% python3 -q
>>> import numpy as np
>>> np.set_printoptions(suppress=True, linewidth=120)
>>> W0 = np.load("a.npy")
>>> W0.round(3)
array([[-0.535,  0.793,  0.293],
       [-0.802, -0.366, -0.473],
       [-0.267, -0.488,  0.831]])
>>> np.round(W0 @ W0.T, 3) + 0
array([[1., 0., 0.],
       [0., 1., 0.],
       [0., 0., 1.]])
>>> np.round(np.linalg.svd(W0, compute_uv=False), 3)
array([1., 1., 1.])
>>> np.round(np.linalg.norm(W0, axis=0), 3)
array([1., 1., 1.])
>>> np.round(np.linalg.pinv(W0), 3)
array([[-0.535, -0.802, -0.267],
       [ 0.793, -0.366, -0.488],
       [ 0.293, -0.473,  0.831]])
>>> W1 = np.array([[2, -1, 2, 1, 1, 1], [0, -2, -2, -2, 1, 1], [-2, -1, -1, -2, -1, -1]])
>>> b = np.array([-3, -5, 0, 1, -3, -5])
>>> hid = np.maximum(W0 @ W1 + b, 0)
>>> np.round((hid > 0).mean(axis=0), 3)
array([0.   , 0.   , 0.   , 0.667, 0.   , 0.   ])
>>> hid.round(3)
array([[0.   , 0.   , 0.   , 0.   , 0.   , 0.   ],
       [0.   , 0.   , 0.   , 1.875, 0.   , 0.   ],
       [0.   , 0.   , 0.   , 0.046, 0.   , 0.   ]])
>>> cent = np.array([[1, 2, -2],
...     [-1, 1, -1],
...     [-2, 0, 3],
...     [-3, 2, 3],
...     [-3, 3, 3],
...     [1, 3, -2]])
>>> np.round(hid @ cent, 3)
array([[ 0.   ,  0.   ,  0.   ],
       [-5.625,  3.75 ,  5.625],
       [-0.138,  0.092,  0.138]])
>>> W1 @ cent
array([[ -6,  11,   7],
       [ 10,   0,  -9],
       [  9, -15,  -5]])
>>> E = np.load("w.npy")
>>> E
array([[0, 1, 1, 0],
       [1, 0, 1, 0],
       [1, 1, 0, 0],
       [0, 0, 0, 0]])
>>> left, sig, VT = np.linalg.svd(E, full_matrices=False)
>>> sig.round(3)
array([2., 1., 1., 0.])
>>> np.round(VT @ VT.T, 3) + 0
array([[1., 0., 0., 0.],
       [0., 1., 0., 0.],
       [0., 0., 1., 0.],
       [0., 0., 0., 1.]])
>>> np.abs(left[:, 0]).round(6).argmax()
np.int64(0)
>>> left.shape, sig.shape, VT.shape
((4, 4), (4,), (4, 4))
>>> np.round(np.abs(VT[0]), 3)
array([0.577, 0.577, 0.577, 0.   ])
>>> np.round(sig / sig[0], 3)
array([1. , 0.5, 0.5, 0. ])
>>> np.round((W0 + W0.T) / 2, 3)
array([[-0.535, -0.005,  0.013],
       [-0.005, -0.366, -0.48 ],
       [ 0.013, -0.48 ,  0.831]])
>>> W0.inv()
Traceback (most recent call last):
  File "<python-input-26>", line 1, in <module>
    W0.inv()
    ^^^^^^
AttributeError: 'numpy.ndarray' object has no attribute 'inv'
>>> np.allclose(W0, W0.T)
False
>>> np.round(np.sort(np.abs(np.linalg.eigvals(W0))), 3)
array([1., 1., 1.])
>>> np.round(np.abs(np.linalg.eigvals(W0)).max(), 3)
np.float64(1.0)
>>> np.round(W0 @ W0, 3)
array([[-0.428, -0.857, -0.288],
       [ 0.848, -0.271, -0.455],
       [ 0.312, -0.439,  0.843]])
>>> rank = np.linalg.matrix_rank(E)
>>> rank
np.int64(3)
>>> N = np.linalg.svd(E)[2][rank:].T
>>> [int(np.linalg.matrix_rank(E[:i])) for i in range(1, len(E) + 1)]
[1, 2, 3, 3]
>>> N.shape
(4, 1)
>>> np.linalg.matrix_rank(E.T @ E), np.linalg.matrix_rank(E @ E.T)
(np.int64(3), np.int64(3))
>>> E @ N
array([[0.],
       [0.],
       [0.],
       [0.]])
>>> [int(np.linalg.matrix_rank(E[:, :j + 1])) for j in range(4)]
[1, 2, 3, 3]
